% python3 -q
>>> import numpy as np
>>> from numpy import linalg as LA
>>> np.set_printoptions(precision=2, suppress=True, linewidth=160)
>>> J = np.array([[2, -2, 0, -2, 2, 0],
...     [0, 2, -2, 0, -2, 2],
...     [-2, -1, -1, 2, 1, 1],
...     [-12, 12, 0, 18, -18, 0],
...     [0, -12, 12, 0, 18, -18],
...     [12, 6, 6, -18, -9, -9]])
>>> rng = np.random.default_rng(393)
>>> z = rng.permutation(6)
>>> z
array([4, 1, 5, 3, 2, 0])
>>> Y = J[z][:, z]
>>> np.trace(Y)
np.int64(30)
>>> np.sort(np.abs(LA.eigvals(Y)))
array([ 0.62,  0.88,  0.88, 19.38, 27.41, 27.41])
>>> LA.cond(J) > 100
np.False_
>>> LA.matrix_rank(J, rtol=0.1)
np.int64(3)
>>> np.abs(LA.svd(J)[2][-1])
array([0.17, 0.33, 0.74, 0.12, 0.22, 0.5 ])
>>> [round(float(x), 2) for x in LA.svd(J, compute_uv=False)[:3]]
[38.29, 27.71, 19.56]
>>> round(LA.norm(J, 2) / LA.norm(J), 2)
np.float64(0.75)
>>> z = rng.permutation(6)
>>> Y = J[:, z] * rng.choice([-1, 1], 6)
>>> Y
array([[ -2,   0,   0,  -2,  -2,  -2],
       [  0,   2,  -2,   2,   2,   0],
       [  2,   1,  -1,  -1,  -1,   2],
       [ 18,   0,   0,  18,  12,  12],
       [  0, -18,  12, -18, -12,   0],
       [-18,  -9,   6,   9,   6, -12]])
>>> left, _, VT = LA.svd(J.T @ Y)
>>> z
array([3, 5, 2, 4, 1, 0])
>>> left, s, VT = LA.svd(J, full_matrices=False)
>>> left.shape, s.shape, VT.shape
((6, 6), (6,), (6, 6))
>>> np.cumsum(s ** 2) / np.sum(s ** 2)
array([0.56, 0.85, 1.  , 1.  , 1.  , 1.  ])
>>> np.abs(left[:, 0]).round(6).argmax()
np.int64(3)
>>> s / s[0]
array([1.  , 0.72, 0.51, 0.03, 0.02, 0.01])
>>> np.round(left.T @ left, 2) + 0
array([[1., 0., 0., 0., 0., 0.],
       [0., 1., 0., 0., 0., 0.],
       [0., 0., 1., 0., 0., 0.],
       [0., 0., 0., 1., 0., 0.],
       [0., 0., 0., 0., 1., 0.],
       [0., 0., 0., 0., 0., 1.]])
>>> s
array([38.29, 27.71, 19.56,  0.97,  0.7 ,  0.49])
>>> np.round(left.T @ J @ VT.T, 2) + 0
array([[38.29,  0.  ,  0.  ,  0.  ,  0.  ,  0.  ],
       [ 0.  , 27.71,  0.  ,  0.  ,  0.  ,  0.  ],
       [ 0.  ,  0.  , 19.56,  0.  ,  0.  ,  0.  ],
       [ 0.  ,  0.  ,  0.  ,  0.97,  0.  ,  0.  ],
       [ 0.  ,  0.  ,  0.  ,  0.  ,  0.7 ,  0.  ],
       [ 0.  ,  0.  ,  0.  ,  0.  ,  0.  ,  0.49]])
>>> data = np.array([[-0.1, -0.24, 1.8],
...     [-0.6, -2.83, 1.3],
...     [-1.5, -7.87, 1.7],
...     [-0.9, -4.52, 0.5],
...     [0.3, 1.25, -0.2],
...     [0.7, 3.41, 0.0],
...     [-1.4, -6.7, -1.5],
...     [-0.5, -2.04, -0.2],
...     [2.0, 10.36, 1.0],
...     [-2.2, -10.74, -1.2],
...     [0.2, 1.17, -0.3],
...     [-0.3, -1.99, 0.6]])
>>> data
array([[ -0.1 ,  -0.24,   1.8 ],
       [ -0.6 ,  -2.83,   1.3 ],
       [ -1.5 ,  -7.87,   1.7 ],
       [ -0.9 ,  -4.52,   0.5 ],
       [  0.3 ,   1.25,  -0.2 ],
       [  0.7 ,   3.41,   0.  ],
       [ -1.4 ,  -6.7 ,  -1.5 ],
       [ -0.5 ,  -2.04,  -0.2 ],
       [  2.  ,  10.36,   1.  ],
       [ -2.2 , -10.74,  -1.2 ],
       [  0.2 ,   1.17,  -0.3 ],
       [ -0.3 ,  -1.99,   0.6 ]])
>>> # column 1 is much longer than the rest
>>> Y = LA.inv(J)
>>> round(float(LA.slogdet(J)[0]), 2)
1.0
>>> np.round(J @ Y, 2) + 0
array([[1., 0., 0., 0., 0., 0.],
       [0., 1., 0., 0., 0., 0.],
       [0., 0., 1., 0., 0., 0.],
       [0., 0., 0., 1., 0., 0.],
       [0., 0., 0., 0., 1., 0.],
       [0., 0., 0., 0., 0., 1.]])
>>> T = np.stack([J, 5 * J, J[::-1]])
>>> LA.norm(T, axis=(1, 2))
array([ 51.17, 255.83,  51.17])
>>> T.sum(axis=0)
array([[  24,   -6,    6,  -30,    3,   -9],
       [   0,    0,    0,    0,    6,   -6],
       [ -24,    6,   -6,   30,  -12,    6],
       [ -74,   71,   -1,  110, -107,    1],
       [   0,  -70,   70,    0,  106, -106],
       [  74,   34,   36, -110,  -52,  -54]])
>>> np.einsum("bij,cij->bc", T, T)
array([[ 2618, 13090,  -120],
       [13090, 65450,  -600],
       [ -120,  -600,  2618]])
>>> cen = data - data.mean(axis=0)
>>> left, s, VT = LA.svd(cen, full_matrices=False)
>>> np.abs(left[:, 0]).argmax()
np.int64(8)
>>> np.abs(VT[-1])
array([0.98, 0.19, 0.02])
>>> np.round(s ** 2 / (s ** 2).sum(), 2) + 0
array([0.97, 0.03, 0.  ])
>>> np.searchsorted(np.cumsum(s ** 2) / (s ** 2).sum(), 0.9) + 1
np.int64(1)
>>> cen = data - data.mean(axis=0)
>>> V = LA.svd(cen)[2][:2]
>>> Y = cen - cen @ V.T @ V
>>> np.round(Y.std(axis=0), 2) + 0
array([0.05, 0.01, 0.  ])
>>> (cen @ V.T).std(axis=0)
array([5.47, 0.97])
>>> vec = np.array([2, -5, -5])
>>> target = data @ vec
>>> LA.lstsq(data, target)[0]
array([ 2., -5., -5.])
>>> np.round(LA.pinv(data) @ data, 2) + 0
array([[1., 0., 0.],
       [0., 1., 0.],
       [0., 0., 1.]])
>>> LA.solve(data.T @ data, data.T @ target)
array([ 2., -5., -5.])
>>> target = target + 0.05 * rng.normal(size=12)
>>> target
array([ -7.98,   6.44,  27.81,  18.22,  -4.66, -15.56,  38.13,  10.19, -52.79,  55.32,  -3.94,   6.29])
>>> beta, *_ = LA.lstsq(data, target)
>>> np.round(data.T @ (target - data @ beta), 2) + 0
array([0., 0., 0.])
>>> [round(float(LA.norm(LA.solve(data.T @ data + lam * np.eye(3), data.T @ target))), 2) for lam in (0, 1, 10, 100)]
[7.3, 6.46, 5.3, 3.77]
>>> beta
array([ 1.87, -4.97, -5.  ])
>>> mat = np.load("case2.npy")
>>> mat
array([[ 0.87, -0.26,  0.08,  0.2 ],
       [-0.26,  0.49,  0.15,  0.4 ],
       [ 0.08,  0.15,  0.95, -0.12],
       [ 0.2 ,  0.4 , -0.12,  0.68]])
>>> # projection: eigenvalues are 0 or 1
>>> w1 = np.array([[-1, -3], [-4, -5], [-4, -1], [-4, -7]])
>>> beta = np.array([1, 2])
>>> act = np.maximum(mat @ w1 + beta, 0)
>>> LA.matrix_rank(act)
np.int64(2)
>>> (act > 0).mean(axis=0)
array([0.25, 0.25])
>>> (act > 0).astype(int)
array([[1, 0],
       [0, 0],
       [0, 1],
       [0, 0]])
>>> W2 = np.array([[0, 2, 0], [1, 1, 1]])
>>> act @ W2
array([[0.  , 0.06, 0.  ],
       [0.  , 0.  , 0.  ],
       [0.9 , 0.9 , 0.9 ],
       [0.  , 0.  , 0.  ]])
>>> feats = np.loadtxt("m.csv", delimiter=",")
>>> feats
array([[ 1.4 , -0.3 ],
       [-0.2 ,  2.3 ],
       [-0.4 , -0.8 ],
       [-0.48, -0.93],
       [ 2.  ,  1.1 ]])
>>> feats.mean(axis=0)
array([0.46, 0.27])
>>> feats.sum(axis=0)
array([2.32, 1.37])
>>> feats.sum(axis=1)
array([ 1.1 ,  2.1 , -1.2 , -1.41,  3.1 ])
>>> LA.matrix_rank(feats)
np.int64(2)
>>> feats - feats[0]
array([[ 0.  ,  0.  ],
       [-1.6 ,  2.6 ],
       [-1.8 , -0.5 ],
       [-1.88, -0.63],
       [ 0.6 ,  1.4 ]])
>>> cen = (data - data.mean(axis=0)) / data.std(axis=0)
>>> np.argwhere(np.abs(cen) > 2)
array([[8, 0],
       [8, 1]])
>>> cen.std(axis=0)
array([1., 1., 1.])
>>> beta = LA.lstsq(np.delete(cen, 1, axis=1), cen[:, 1])[0]
>>> beta
array([ 1.  , -0.02])
>>> round(float(1 - np.var(cen[:, 1] - np.delete(cen, 1, axis=1) @ beta)), 2)
1.0
>>> P = feats @ LA.solve(feats.T @ feats, feats.T)
>>> np.trace(P)
np.float64(2.0)
>>> P @ feats[:, 1]
array([-0.3 ,  2.3 , -0.8 , -0.93,  1.1 ])
>>> Y = np.array([[3]])
>>> W2 = np.array([[-3, 0, 0], [1, -2, 0], [0, 2, -1]])
>>> X = np.block([[Y, np.zeros((1, 3))], [np.zeros((3, 1)), W2]])
>>> X
array([[ 3.,  0.,  0.,  0.],
       [ 0., -3.,  0.,  0.],
       [ 0.,  1., -2.,  0.],
       [ 0.,  0.,  2., -1.]])
>>> # 2 blocks once reordered
>>> evals, V = LA.eig(X)
>>> np.sort(LA.eigvals(X @ X))
array([1., 4., 9., 9.])
>>> evals
array([-1., -2.,  3., -3.])
>>> np.prod(evals)
np.float64(-18.0)
>>> z = rng.permutation(4)
>>> z
array([3, 1, 0, 2])
>>> Y = X[z][:, z]
>>> np.trace(Y)
np.float64(-3.0)
>>> Y
array([[-1.,  0.,  0.,  2.],
       [ 0., -3.,  0.,  0.],
       [ 0.,  0.,  3.,  0.],
       [ 0.,  1.,  0., -2.]])
>>> K = np.array([[-1, 0, 1], [2, -1, -1], [-1, 2, 1]])
>>> K
array([[-1,  0,  1],
       [ 2, -1, -1],
       [-1,  2,  1]])
>>> vec = np.array([4, 4, 5])
>>> target = K @ vec
>>> beta, lr = np.zeros(3), 1 / LA.norm(K, 2) ** 2
>>> for i in range(30):
...     beta -= lr * K.T @ (K @ beta - target)
...     if i % 10 == 0: print(i, round(LA.norm(K @ beta - target), 2))
... 
0 5.34
10 2.53
20 1.91
>>> beta
array([2.13, 4.29, 2.02])
>>> np.round(LA.cond(K), 2)
np.float64(7.64)
>>> q, _ = LA.qr(np.array([[-1.1, 1.3, -0.6, -0.3],
...     [-0.1, -0.4, 0.4, 1.2],
...     [0.2, 0.8, 0.4, 0.2],
...     [1.8, 1.5, -0.9, -2.1]]))
>>> F = -2 * q
>>> F
array([[ 1.04, -1.61, -0.43, -0.39],
       [ 0.09,  0.36,  0.59, -1.88],
       [-0.19, -0.71,  1.81,  0.42],
       [-1.7 , -0.88, -0.43, -0.39]])
>>> LA.norm(F, axis=0)
array([2., 2., 2., 2.])
>>> round(float(F[0] @ F[1]), 2)
-0.0
>>> LA.norm(F, axis=1)
array([2., 2., 2., 2.])
>>> P = np.triu(np.array([[2, -1, 0, -2], [2, -1, 0, -1], [1, 3, -1, -2], [-1, -1, 0, 3]]), 1) + np.eye(4)
>>> Y = P @ F @ LA.inv(P)
>>> np.round(np.poly(Y), 2) + 0
array([  1.  ,  -2.82,   0.  ,  11.26, -16.  ])
>>> P @ F - F @ P
array([[ 3.3 ,  2.45,  0.28,  2.25],
       [ 1.7 ,  0.98,  0.43,  2.1 ],
       [ 3.39,  1.58,  0.87,  3.31],
       [ 0.  , -1.7 ,  0.  , -5.15]])
>>> E = np.minimum.outer(np.arange(1, 5), np.arange(1, 5)) * 2
>>> E
array([[2, 2, 2, 2],
       [2, 4, 4, 4],
       [2, 4, 6, 6],
       [2, 4, 6, 8]])
>>> LA.matrix_rank(E)
np.int64(4)
>>> E.mean(axis=0)
array([2. , 3.5, 4.5, 5. ])
>>> LA.svd(E, compute_uv=False)
array([16.58,  2.  ,  0.85,  0.57])
>>> np.einsum("ij,ji->", E, E)
np.int64(280)
>>> np.kron(np.eye(2, dtype=int), E)
array([[2, 2, 2, 2, 0, 0, 0, 0],
       [2, 4, 4, 4, 0, 0, 0, 0],
       [2, 4, 6, 6, 0, 0, 0, 0],
       [2, 4, 6, 8, 0, 0, 0, 0],
       [0, 0, 0, 0, 2, 2, 2, 2],
       [0, 0, 0, 0, 2, 4, 4, 4],
       [0, 0, 0, 0, 2, 4, 6, 6],
       [0, 0, 0, 0, 2, 4, 6, 8]])
>>> round(float(LA.det(2 * E)), 2), round(float(LA.det(E)), 2)
(256.0, 16.0)
>>> np.poly(E)
array([  1., -20.,  60., -56.,  16.])
>>> np.round(LA.det(E.T), 2)
np.float64(16.0)
>>> vec = np.ones(4)
>>> for _ in range(3):
...     vec = E @ vec
...     vec /= LA.norm(vec)
...     print(round(vec @ E @ vec, 2))
... 
16.56
16.58
16.58
>>> vec
array([0.23, 0.43, 0.58, 0.66])
>>> round(float(LA.eigvalsh(E)[-1]), 2)
16.58
